>>> import numpy as np
>>> from numpy import linalg as LA
>>> np.set_printoptions(precision=2, suppress=True, linewidth=100, legacy="1.25")
>>> J = np.loadtxt("dump.csv", delimiter=",")
>>> print(J)
[[-2.  0. -3.  0.  0. -3. -3. -3.]
 [ 0. -2.  0. -3. -3.  0.  0.  0.]
 [-3.  0. -2.  0.  0. -3. -3. -3.]
 [ 0. -3.  0. -2. -3.  0.  0.  0.]
 [ 0. -3.  0. -3. -2.  0.  0.  0.]
 [-3.  0. -3.  0.  0. -2. -3. -3.]
 [-3.  0. -3.  0.  0. -3. -2. -3.]
 [-3.  0. -3.  0.  0. -3. -3. -2.]]
>>> rng = np.random.default_rng(24)
>>> B = J + rng.integers(-2, 3, (8, 2)) @ rng.integers(-2, 3, (2, 8))
>>> print(B)
[[-4. -3. -2.  0.  0. -6. -2. -4.]
 [ 1. -1.  0. -1. -4.  1.  1.  0.]
 [-2.  1. -2.  2. -1. -2. -2. -3.]
 [-2. -5.  0. -6. -1. -2. -2.  0.]
 [ 0. -3.  0. -3. -2.  0.  0.  0.]
 [-3.  0. -3.  0.  0. -2. -3. -3.]
 [-1.  4. -5. -4.  2.  1. -6. -1.]
 [-6. -5. -1.  2. -1. -8.  0. -4.]]
>>> print(np.round(LA.svd(B - J, compute_uv=False), 2) + 0)
[13.32  7.9   0.    0.    0.    0.    0.    0.  ]
>>> print(np.abs(B - J).sum(axis=1))
[11.  7.  7. 14.  0.  0. 24. 23.]
>>> print(B - J)
[[-2. -3.  1.  0.  0. -3.  1. -1.]
 [ 1.  1.  0.  2. -1.  1.  1.  0.]
 [ 1.  1.  0.  2. -1.  1.  1.  0.]
 [-2. -2.  0. -4.  2. -2. -2.  0.]
 [ 0.  0.  0.  0.  0.  0.  0.  0.]
 [ 0.  0.  0.  0.  0.  0.  0.  0.]
 [ 2.  4. -2. -4.  2.  4. -4.  2.]
 [-3. -5.  2.  2. -1. -5.  3. -2.]]
>>> print(LA.matrix_rank(B - J, tol=1e-8))
2
>>> K = np.loadtxt("arr.csv", delimiter=",")
>>> print(K)
[[ 1.15  1.83 -1.03]
 [ 0.05  0.07  0.02]
 [ 5.17  7.57 -3.98]
 [ 3.88  5.78 -3.04]
 [ 1.25  1.91 -1.02]
 [ 0.02  0.09  0.01]
 [ 5.21  7.65 -3.98]
 [ 6.43  9.56 -4.98]
 [ 5.28  7.59 -3.95]
 [ 5.19  7.55 -4.03]
 [ 0.04  0.01  0.01]
 [ 2.67  3.8  -2.02]
 [ 6.47  9.54 -5.  ]
 [ 0.02 -0.01 -0.06]
 [ 1.33  1.85 -0.96]
 [ 3.95  5.66 -2.96]
 [ 3.93  5.6  -3.03]
 [ 3.81  5.7  -3.05]
 [ 6.58  9.4  -5.06]
 [ 6.51  9.51 -5.01]
 [ 2.61  3.72 -1.96]
 [-0.04 -0.03  0.01]
 [-0.07 -0.04  0.02]
 [ 3.94  5.67 -2.99]
 [ 3.92  5.7  -2.96]
 [-0.03  0.06 -0.04]
 [ 5.06  7.68 -4.05]
 [ 5.23  7.64 -3.94]]
>>> dist = LA.norm(K[:, None] - K[None], axis=-1)
>>> print(dist[:5, :5])
[[0.   2.33 7.6  5.21 0.13]
 [2.33 0.   9.92 7.53 2.43]
 [7.6  9.92 0.   2.4  7.49]
 [5.21 7.53 2.4  0.   5.1 ]
 [0.13 2.43 7.49 5.1  0.  ]]
>>> print(np.unravel_index(dist.round(6).argmax(), dist.shape))
(19, 22)
>>> lab = K[:, 1] > np.median(K[:, 1])
>>> r0 = K[lab].mean(axis=0) - K[~lab].mean(axis=0)
>>> print(r0)
[ 3.99  5.86 -3.07]
>>> print(np.argsort(-np.abs(r0).round(6), kind="stable"))
[1 0 2]
>>> Xc = (K - K.mean(axis=0)) / K.std(axis=0)
>>> print(Xc.std(axis=0))
[1. 1. 1.]
>>> print(np.argwhere(np.abs(Xc) > 2))
[]
>>> coef = LA.lstsq(np.delete(Xc, 0, axis=1), Xc[:, 0])[0]
>>> print(coef)
[ 0.75 -0.25]
>>> print(np.abs(coef).argmax())
0
>>> print(round(1 - np.var(Xc[:, 0] - np.delete(Xc, 0, axis=1) @ coef), 2))
1.0
>>> Xc = K - K.mean(axis=0)
>>> Uu, sigma, Vh = LA.svd(Xc, full_matrices=False)
>>> print(np.abs(Uu[:, 0]).argmax())
19
>>> print(np.searchsorted(np.cumsum(sigma ** 2) / (sigma ** 2).sum(), 0.9) + 1)
1
>>> print(np.round(Xc.mean(axis=0), 2) + 0)
[0. 0. 0.]
>>> print(np.abs(Vh[-1]))
[0.02 0.45 0.89]
>>> print((np.sign(Uu[:, 0]) == np.sign(Uu[0, 0])).astype(int))
[1 1 0 0 1 1 0 0 0 0 1 1 0 1 1 0 0 0 0 0 1 1 1 0 0 1 0 0]
>>> feats = np.load("m.npy")
>>> print(feats.round(2) + 0)
[[-5.16 -2.1  -5.1  -5.34]
 [ 0.36  1.57 -1.43 -2.8 ]
 [-2.8  -0.53 -3.53 -4.8 ]
 [-0.5   1.   -2.   -3.5 ]
 [ 2.81  3.21  0.21 -2.96]
 [-4.18 -1.45 -4.45 -4.33]
 [ 3.46  3.64  0.64 -3.64]
 [-1.82  0.12 -2.88 -3.78]
 [ 6.9   5.93  2.93  0.  ]
 [-0.56  0.96 -2.04 -4.25]
 [-3.01 -0.67 -3.67 -4.8 ]
 [ 5.35  4.9   1.9  -1.84]
 [-3.97 -1.31 -4.31 -6.7 ]
 [ 1.43  2.28 -0.72 -3.5 ]
 [-0.4   1.07 -1.93 -4.12]
 [ 1.25  2.17 -0.83 -2.62]
 [ 4.32  4.22  1.22 -2.22]
 [ 1.04  2.03 -0.97 -3.75]
 [ 0.59  1.73 -1.27 -4.65]
 [ 2.34  2.89 -0.11 -2.64]
 [-5.23 -2.16 -5.16 -4.21]
 [ 2.15  2.77 -0.23 -2.33]
 [-1.99  0.01 -2.99 -4.2 ]
 [ 4.33  4.22  1.22 -0.61]
 [-2.21 -0.14 -3.14 -3.92]
 [ 3.32  3.54  0.54 -2.47]
 [ 1.82  2.55 -0.45 -1.05]
 [-3.98 -1.32 -4.32 -4.13]
 [ 7.52  6.35  3.35  0.53]
 [ 4.33  4.22  1.22 -2.26]
 [-1.83  0.11 -2.89 -3.2 ]
 [ 3.9   3.93  0.93  0.53]
 [ 3.    3.33  0.33 -2.95]
 [ 3.58  3.72  0.72 -1.06]
 [ 3.98  3.99  0.99 -1.57]
 [ 0.34  1.56 -1.44 -3.92]
 [ 3.15  3.43  0.43 -2.42]]
>>> # null space of dimension 1
>>> Uu, sigma, Vh = LA.svd(feats)
>>> evecs = Vh[:(sigma > 1e-8).sum()]
>>> vec = feats[24] + -2 * feats[22] + rng.integers(2) * np.eye(4)[3]
>>> print(vec)
[ 1.76 -0.16  2.84  5.48]
>>> print(round(LA.norm(vec - evecs.T @ evecs @ vec), 2))
0.0
>>> lab = feats[:, 3] > np.median(feats[:, 3])
>>> r0 = feats[lab].mean(axis=0) - feats[~lab].mean(axis=0)
>>> print(np.argsort(-np.abs(r0).round(6), kind="stable"))
[0 1 2 3]
>>> print(round(float((((feats - feats.mean(axis=0)) @ r0 > 0) == lab).mean()), 2))
0.92
>>> print(r0)
[5.2  3.47 3.47 2.54]
>>> F = np.array([[-0.1, 0.8, 0.5, 0.0, 0.4, 1.5, -34.0, 1.5, -0.3],
...     [0.2, -1.4, -0.7, -1.6, -0.5, -1.8, 8.0, 2.2, 0.3],
...     [0.5, 0.2, 0.2, 0.8, 0.2, 1.6, 8.0, -1.1, 0.2]])
>>> r0, r1 = F[2], F[1]
>>> print(np.round(r0 @ r1, 2))
57.06
>>> p = (r0 @ r1) / (r0 @ r0) * r0
>>> print(p)
[ 0.41  0.17  0.17  0.66  0.17  1.33  6.63 -0.91  0.17]
>>> print(r1 - p)
[-0.21 -1.57 -0.87 -2.26 -0.67 -3.13  1.37  3.11  0.13]
>>> print(np.round((r1 - p) @ r0, 2))
-0.0
>>> print(LA.matrix_rank(np.outer(r0, r1)))
1
>>> r0 = np.array([3, 2, 3])
>>> print(np.convolve(F[2], r0))
[ 1.5  1.6  2.5  3.4  2.8  7.6 27.8 17.5 22.4 -2.9  0.6]
>>> print(np.cross(F[2, :3], F[0, :3]))
[-0.06 -0.27  0.42]
>>> print(np.abs(F).max())
34.0
>>> print(F.shape)
(3, 9)
>>> np.zeros(3, 9)
Traceback (most recent call last):
  File "<python-input-61>", line 1, in <module>
    np.zeros(3, 9)
    ~~~~~~~~^^^^^^
TypeError: Cannot interpret '9' as a data type
>>> print(F.sum(axis=1))
[-29.7   4.7  10.6]
>>> print(LA.matrix_rank(F))
3
>>> print(np.unravel_index(np.abs(F).argmax(), F.shape))
(0, 6)
>>> print(np.count_nonzero(F))
26
>>> vec = np.array([-1, -5, 2, -2, 5, -3, 3, -3, -3])
>>> print(F @ np.ones(9))
[-29.7   4.7  10.6]
>>> print(LA.norm(F @ vec) <= LA.norm(F, 2) * LA.norm(vec) + 1e-9)
True
>>> print(F * vec)
[[   0.1   -4.     1.    -0.     2.    -4.5 -102.    -4.5    0.9]
 [  -0.2    7.    -1.4    3.2   -2.5    5.4   24.    -6.6   -0.9]
 [  -0.5   -1.     0.4   -1.6    1.    -4.8   24.     3.3   -0.6]]
>>> print(F @ np.eye(9)[1])
[ 0.8 -1.4  0.2]
>>> print(np.einsum("ij,j->i", F, vec))
[-111.    28.    20.2]
>>> vec @ F
Traceback (most recent call last):
  File "<python-input-72>", line 1, in <module>
    vec @ F
    ~~~~^~~
ValueError: matmul: Input operand 1 has a mismatch in its core dimension 0, with gufunc signature (n?,k),(k,m?)->(n?,m?) (size 3 is different from 9)
>>> print((F * vec).sum(axis=1))
[-111.    28.    20.2]
